$ python -q
>>> import numpy as np
>>> np.set_printoptions(suppress=True, linewidth=100)
>>> feats = np.load("case11.npy")
>>> feats
array([[0, 1, 0, 1, 0, 0, 0, 0],
       [0, 0, 0, 0, 0, 0, 0, 0],
       [0, 0, 0, 0, 5, 6, 0, 0],
       [0, 6, 0, 2, 6, 0, 4, 0]])
>>> np.linalg.matrix_rank(feats, rtol=0.1)
np.int64(3)
>>> [round(float(x), 2) for x in np.linalg.svd(feats, compute_uv=False)[:3]]
[10.52, 6.57, 1.08]
>>> np.linalg.cond(feats) > 100
np.True_
>>> q, _ = np.linalg.qr(np.array([[0.4, 0.1, 0.6, -0.1, -1.0],
...     [-0.1, 1.3, -2.5, 0.4, 0.8],
...     [0.3, 0.9, -0.2, -0.3, 0.3],
...     [0.3, -0.3, 1.0, 0.3, -1.1],
...     [-0.4, 1.1, 0.4, 1.8, -0.4]]))
>>> J = q[:, :4]
>>> J.round(2)
array([[-0.56, -0.2 , -0.2 , -0.2 ],
       [ 0.14, -0.65,  0.64, -0.39],
       [-0.42, -0.59, -0.16,  0.57],
       [-0.42,  0.05, -0.27, -0.67],
       [ 0.56, -0.44, -0.68, -0.17]])
>>> x = np.array([8, -8, -2, 3])
>>> target = J @ x
>>> beta, lr = np.zeros(4), 1 / np.linalg.norm(J, 2) ** 2
>>> for i in range(5):
...     beta -= lr * J.T @ (J @ beta - target)
...     if i % 1 == 0: print(i, round(np.linalg.norm(J @ beta - target), 2))
... 
0 0.0
1 0.0
2 0.0
3 0.0
4 0.0
>>> round(np.linalg.cond(J), 2)
np.float64(1.0)
>>> beta.round(2)
array([ 8., -8., -2.,  3.])
>>> x = np.array([2, 3, -3, 0])
>>> target = J @ x
>>> target.round(2)
array([-1.1 , -3.58, -2.13,  0.11,  1.84])
>>> np.round(np.linalg.pinv(J) @ J, 2) + 0
array([[1., 0., 0., 0.],
       [0., 1., 0., 0.],
       [0., 0., 1., 0.],
       [0., 0., 0., 1.]])
>>> rng = np.random.default_rng(17155)
>>> target = target + 0.02 * rng.normal(size=5)
>>> target.round(2)
array([-1.13, -3.59, -2.13,  0.08,  1.87])
>>> beta, *_ = np.linalg.lstsq(J, target)
>>> np.round(J.T @ (target - J @ beta), 2) + 0
array([0., 0., 0., 0.])
>>> [round(float(np.linalg.norm(np.linalg.solve(J.T @ J + lam * np.eye(4), J.T @ target))), 2) for lam in (0, 1, 10, 100)]
[4.71, 2.35, 0.43, 0.05]
>>> beta.round()
array([ 2.,  3., -3.,  0.])
>>> B = np.array([[-3, 4], [-5, 1]])
>>> C = np.array([[4, -4], [5, 1]])
>>> data = np.kron(B, C)
>>> data
array([[-12,  12,  16, -16],
       [-15,  -3,  20,   4],
       [-20,  20,   4,  -4],
       [-25,  -5,   5,   1]])
>>> idx = rng.permutation(4)
>>> idx
array([0, 3, 2, 1])
>>> B = data[idx][:, idx]
>>> np.trace(B)
np.int64(-10)
>>> round(float(np.linalg.det(B)), 2), np.round(np.linalg.det(data[idx]), 2)
(166464.0, np.float64(-166464.0))
